$ python -q
>>> import numpy as np
>>> from numpy import linalg as LA
>>> np.set_printoptions(suppress=True, linewidth=140)
>>> def rnd(a):
...     return np.round(a, 3) + 0
... 
>>> E = np.load("mat.npy")
>>> E
array([[ 1.7, -1.5, -0.3, -0.9],
       [-1.5,  0.7, -1.1, -0.7],
       [ 0.7, -0.1, -0.6,  0. ],
       [ 1.4,  0.5, -0.7,  0.5],
       [ 0. ,  0.5, -2.1,  0.5]])
>>> B = np.c_[E[:, :1] @ np.array([[5]]), np.array([2, 2, -2, 0, 0])]
>>> print(B)
[[ 8.5  2. ]
 [-7.5  2. ]
 [ 3.5 -2. ]
 [ 7.   0. ]
 [ 0.   0. ]]
>>> rnd(LA.lstsq(E, B[:, 0])[0])
array([5., 0., 0., 0.])
>>> rnd(LA.norm(LA.qr(E)[0].T @ B, axis=0) ** 2 / ((B ** 2).sum(axis=0) + 1e-12))
array([1.   , 0.553])
>>> u, v = E[2], E[0]
>>> rnd(u @ u)
np.float64(0.86)
>>> p = (u @ v) / (u @ u) * u
>>> rnd(v - p)
array([ 0.463, -1.323,  0.76 , -0.9  ])
>>> LA.matrix_rank(np.outer(u, v))
np.int64(1)
>>> rnd((v - p) @ u)
np.float64(0.0)
>>> rnd(p)
array([ 1.237, -0.177, -1.06 ,  0.   ])
>>> feats = np.load("run0.npy")
>>> print(feats)
[[4. 3. 3. 0. 0. 3.]
 [3. 4. 3. 0. 0. 3.]
 [3. 3. 4. 0. 0. 3.]
 [0. 0. 0. 4. 3. 0.]
 [0. 0. 0. 3. 4. 0.]
 [3. 3. 3. 0. 0. 4.]]
>>> vals, V = LA.eigh(feats)
>>> x0 = np.array([0, 2, -3, 5, 3, 5])
>>> rnd(x0 @ feats @ x0 / (x0 @ x0)), rnd(vals[0]), rnd(vals[-1])
(np.float64(4.333), np.float64(1.0), np.float64(13.0))
>>> rnd(V * np.abs(vals) @ V.T)
array([[4., 3., 3., 0., 0., 3.],
       [3., 4., 3., 0., 0., 3.],
       [3., 3., 4., 0., 0., 3.],
       [0., 0., 0., 4., 3., 0.],
       [0., 0., 0., 3., 4., 0.],
       [3., 3., 3., 0., 0., 4.]])
>>> M = np.load("arr.npy")
>>> M
array([[ 1,  1,  1,  1,  1,  1,  1,  1],
       [ 1, -1,  1, -1,  1, -1,  1, -1],
       [ 1, -1,  1, -1, -1,  1, -1,  1],
       [ 1,  1, -1, -1, -1, -1,  1,  1]])
>>> q, V = LA.qr(E[:, :3])[0], LA.qr(E[:, 3:])[0]
>>> sv = LA.svd(q.T @ V, compute_uv=False)
>>> print(rnd(np.degrees(np.arccos(sv.clip(0, 1)))))
[36.715]
>>> print(rnd(sv))
[0.802]
>>> th = np.radians(60)
>>> r_ = np.eye(8)
>>> r_[5, 5] = r_[1, 1] = np.cos(th)
>>> r_[5, 1], r_[1, 5] = -np.sin(th), np.sin(th)
>>> rnd(r_)
array([[ 1.   ,  0.   ,  0.   ,  0.   ,  0.   ,  0.   ,  0.   ,  0.   ],
       [ 0.   ,  0.5  ,  0.   ,  0.   ,  0.   ,  0.866,  0.   ,  0.   ],
       [ 0.   ,  0.   ,  1.   ,  0.   ,  0.   ,  0.   ,  0.   ,  0.   ],
       [ 0.   ,  0.   ,  0.   ,  1.   ,  0.   ,  0.   ,  0.   ,  0.   ],
       [ 0.   ,  0.   ,  0.   ,  0.   ,  1.   ,  0.   ,  0.   ,  0.   ],
       [ 0.   , -0.866,  0.   ,  0.   ,  0.   ,  0.5  ,  0.   ,  0.   ],
       [ 0.   ,  0.   ,  0.   ,  0.   ,  0.   ,  0.   ,  1.   ,  0.   ],
       [ 0.   ,  0.   ,  0.   ,  0.   ,  0.   ,  0.   ,  0.   ,  1.   ]])
>>> B = M @ r_.T
>>> np.allclose(LA.norm(M, axis=1), LA.norm(B, axis=1))
True
>>> rnd(LA.svd(M, compute_uv=False)), rnd(LA.svd(B, compute_uv=False))
(array([2.828, 2.828, 2.828, 2.828]), array([2.828, 2.828, 2.828, 2.828]))
>>> rnd(B)
array([[ 1.   ,  1.366,  1.   ,  1.   ,  1.   , -0.366,  1.   ,  1.   ],
       [ 1.   , -1.366,  1.   , -1.   ,  1.   ,  0.366,  1.   , -1.   ],
       [ 1.   ,  0.366,  1.   , -1.   , -1.   ,  1.366, -1.   ,  1.   ],
       [ 1.   , -0.366, -1.   , -1.   , -1.   , -1.366,  1.   ,  1.   ]])
>>> rnd(LA.det(r_)), np.trace(r_)
(np.float64(1.0), np.float64(7.0))
>>> rnd(np.abs(B - M).max(axis=0))
array([0.   , 1.366, 0.   , 0.   , 0.   , 1.366, 0.   , 0.   ])
>>> blk = np.stack([M, 2 * M, M[::-1]])
>>> print(blk.shape)
(3, 4, 8)
>>> blk.sum(axis=0)
array([[ 4,  4,  2,  2,  2,  2,  4,  4],
       [ 4, -4,  4, -4,  2, -2,  2, -2],
       [ 4, -4,  4, -4, -2,  2, -2,  2],
       [ 4,  4, -2, -2, -2, -2,  4,  4]])
>>> np.einsum("bij,cij->bc", blk, blk)
array([[ 32,  64,   0],
       [ 64, 128,   0],
       [  0,   0,  32]])
>>> B = np.array([[3, 4], [4, 2]])
>>> Z = np.array([[-2]])
>>> data = np.block([[B, np.array([[1], [-3]])], [np.zeros((1, 2)), Z]])
>>> data
array([[ 3.,  4.,  1.],
       [ 4.,  2., -3.],
       [ 0.,  0., -2.]])
>>> rng = np.random.default_rng(769)
>>> lab = rng.permutation(3)
>>> B = data[:, lab] * rng.choice([-1, 1], 3)
>>> print(B)
[[-3.  1. -4.]
 [-4. -3. -2.]
 [-0. -2. -0.]]
>>> left, _, vt = LA.svd(data.T @ B)
>>> rnd(LA.lstsq(data, B)[0])
array([[-1.,  0.,  0.],
       [ 0.,  0., -1.],
       [ 0.,  1.,  0.]])
>>> def softmax(z):
...     e = np.exp(z - z.max(axis=-1, keepdims=True))
...     return e / e.sum(axis=-1, keepdims=True)
... 
>>> rnd(softmax(10 * data[2]))
array([0.5, 0.5, 0. ])
>>> softmax(data).sum(axis=1)
array([1., 1., 1.])
>>> rnd(softmax(data[2] + -2))
array([0.468, 0.468, 0.063])
>>> S = data @ data.T / np.sqrt(3)
>>> rnd(softmax(S)[2] @ data)
array([ 3.041,  1.539, -2.732])
>>> q, r_ = LA.qr(E)
>>> rnd(np.trace(q @ q.T))
np.float64(4.0)
>>> rnd(q.T @ q)
array([[1., 0., 0., 0.],
       [0., 1., 0., 0.],
       [0., 0., 1., 0.],
       [0., 0., 0., 1.]])
>>> print(rnd(abs(r_[0, 0])), rnd(LA.norm(E[:, 0])))
2.755 2.755
>>> rnd(r_)
array([[-2.755,  1.078,  0.094, -0.08 ],
       [ 0.   ,  1.445, -1.219,  1.001],
       [ 0.   ,  0.   ,  2.25 ,  0.386],
       [ 0.   ,  0.   ,  0.   ,  0.802]])
>>> print(q.shape, r_.shape)
(5, 4) (4, 4)
>>> rnd(np.abs(LA.eigvals(data)).max())
np.float64(6.531)
>>> rnd(LA.matrix_power(data, 3))
array([[155., 140., -13.],
       [140., 120., -48.],
       [  0.,   0.,  -8.]])
>>> data @ data
array([[ 25.,  20., -11.],
       [ 20.,  20.,   4.],
       [  0.,   0.,   4.]])
>>> (data + data.T) / 2
array([[ 3. ,  4. ,  0.5],
       [ 4. ,  2. , -1.5],
       [ 0.5, -1.5, -2. ]])
>>> A = np.load("m.npy")
>>> A
array([[ -3,   0,   0,   2,   0,  -2,   3],
       [  1,  -3, -15,   1,  -2,   2,   1],
       [  3,   3,  15,   0,   2,  -1,   1],
       [  3,   3,  15,   1,   1,  -3,   2],
       [ -3,  -3, -15,   2,   3,  -3,   3],
       [  1,   3,  15,   1,   0,   3,   2],
       [  2,  -1,  -5,   1,   3,  -3,  -1]])
>>> rnd(np.trace(LA.pinv(A) @ A))
np.float64(6.0)
>>> np.allclose(A[:-1].T @ LA.lstsq(A[:-1].T, A[-1])[0], A[-1])
True
>>> rnd(A @ LA.pinv(A) @ A)
array([[ -3.,   0.,   0.,   2.,   0.,  -2.,   3.],
       [  1.,  -3., -15.,   1.,  -2.,   2.,   1.],
       [  3.,   3.,  15.,   0.,   2.,  -1.,   1.],
       [  3.,   3.,  15.,   1.,   1.,  -3.,   2.],
       [ -3.,  -3., -15.,   2.,   3.,  -3.,   3.],
       [  1.,   3.,  15.,   1.,   0.,   3.,   2.],
       [  2.,  -1.,  -5.,   1.,   3.,  -3.,  -1.]])
>>> LA.lstsq(A[:-1].T, A[-1])[2]
np.int32(6)
>>> LA.cond(A) > 100
np.True_
>>> rnd(LA.norm(A, 2) / LA.norm(A))
np.float64(0.947)
>>> LA.matrix_rank(A, rtol=0.1)
np.int64(4)
>>> th = np.radians(45)
>>> r_ = np.eye(7)
>>> r_[1, 1] = r_[6, 6] = np.cos(th)
>>> r_[1, 6], r_[6, 1] = -np.sin(th), np.sin(th)
>>> rnd(r_)
array([[ 1.   ,  0.   ,  0.   ,  0.   ,  0.   ,  0.   ,  0.   ],
       [ 0.   ,  0.707,  0.   ,  0.   ,  0.   ,  0.   , -0.707],
       [ 0.   ,  0.   ,  1.   ,  0.   ,  0.   ,  0.   ,  0.   ],
       [ 0.   ,  0.   ,  0.   ,  1.   ,  0.   ,  0.   ,  0.   ],
       [ 0.   ,  0.   ,  0.   ,  0.   ,  1.   ,  0.   ,  0.   ],
       [ 0.   ,  0.   ,  0.   ,  0.   ,  0.   ,  1.   ,  0.   ],
       [ 0.   ,  0.707,  0.   ,  0.   ,  0.   ,  0.   ,  0.707]])
>>> B = A @ r_.T
>>> rnd(LA.det(r_)), rnd(np.trace(r_))
(np.float64(1.0), np.float64(6.414))
>>> np.allclose(LA.norm(A, axis=1), LA.norm(B, axis=1))
True
>>> rnd(LA.svd(A, compute_uv=False)), rnd(LA.svd(B, compute_uv=False))
(array([34.799,  8.646,  6.18 ,  4.365,  2.628,  1.051,  0.   ]), array([34.799,  8.646,  6.18 ,  4.365,  2.628,  1.051,  0.   ]))
>>> np.allclose(A @ A.T, B @ B.T)
True
>>> x0 = np.array([4, -2, 1, 5, -5, 0, -4])
>>> h1 = np.maximum(A @ x0, 0)
>>> A * (h1 > 1e-9)[:, None]
array([[  0,   0,   0,   0,   0,   0,   0],
       [  1,  -3, -15,   1,  -2,   2,   1],
       [  3,   3,  15,   0,   2,  -1,   1],
       [  3,   3,  15,   1,   1,  -3,   2],
       [  0,   0,   0,   0,   0,   0,   0],
       [  1,   3,  15,   1,   0,   3,   2],
       [  0,   0,   0,   0,   0,   0,   0]])
>>> np.maximum(A @ (3 * x0), 0)
array([ 0, 18, 21, 39,  0, 30,  0])
>>> rnd(np.tanh(A @ x0))
array([-1.   ,  1.   ,  1.   ,  1.   , -1.   ,  1.   , -0.762])
>>> h1
array([ 0,  6,  7, 13,  0, 10,  0])
>>> print(A.T @ h1)
[ 76  72 360  29  15  -4  59]
>>> F = np.loadtxt("test13.csv", delimiter=",")
>>> F
array([[0.455, 0.136, 0.409],
       [0.364, 0.636, 0.   ],
       [0.111, 0.333, 0.556]])
>>> # rows sum to 1
>>> q = F.astype(float).copy()
>>> for j in range(3):
...     q[:, j] -= q[:, :j] @ (q[:, :j].T @ q[:, j])
...     q[:, j] /= LA.norm(q[:, j])
... 
>>> rnd(q.T @ q)
array([[1., 0., 0.],
       [0., 1., 0.],
       [0., 0., 1.]])
>>> B = np.array([[3, 2, -2, 1, -2],
...     [0, 2, 1, 3, -1],
...     [2, -1, -3, 2, 3],
...     [0, 3, 1, 3, -1],
...     [-2, -1, -3, 2, 1]])
>>> K = np.triu(B, 1)
>>> K
array([[ 0,  2, -2,  1, -2],
       [ 0,  0,  1,  3, -1],
       [ 0,  0,  0,  2,  3],
       [ 0,  0,  0,  0, -1],
       [ 0,  0,  0,  0,  0]])
>>> P = np.triu(np.array([[-4, -4, 2, -3, -4],
...     [4, 2, 0, 0, 3],
...     [-5, 3, 5, 5, 3],
...     [1, 3, 5, 0, 4],
...     [-1, 4, 3, -4, -3]]), 1) + np.eye(5)
>>> B = P @ K @ LA.inv(P)
>>> P @ K - K @ P
array([[  0.,   0.,  -4.,   2.,   9.],
       [  0.,   0.,   0.,  -5., -15.],
       [  0.,   0.,   0.,   0., -13.],
       [  0.,   0.,   0.,   0.,   0.],
       [  0.,   0.,   0.,   0.,   0.]])
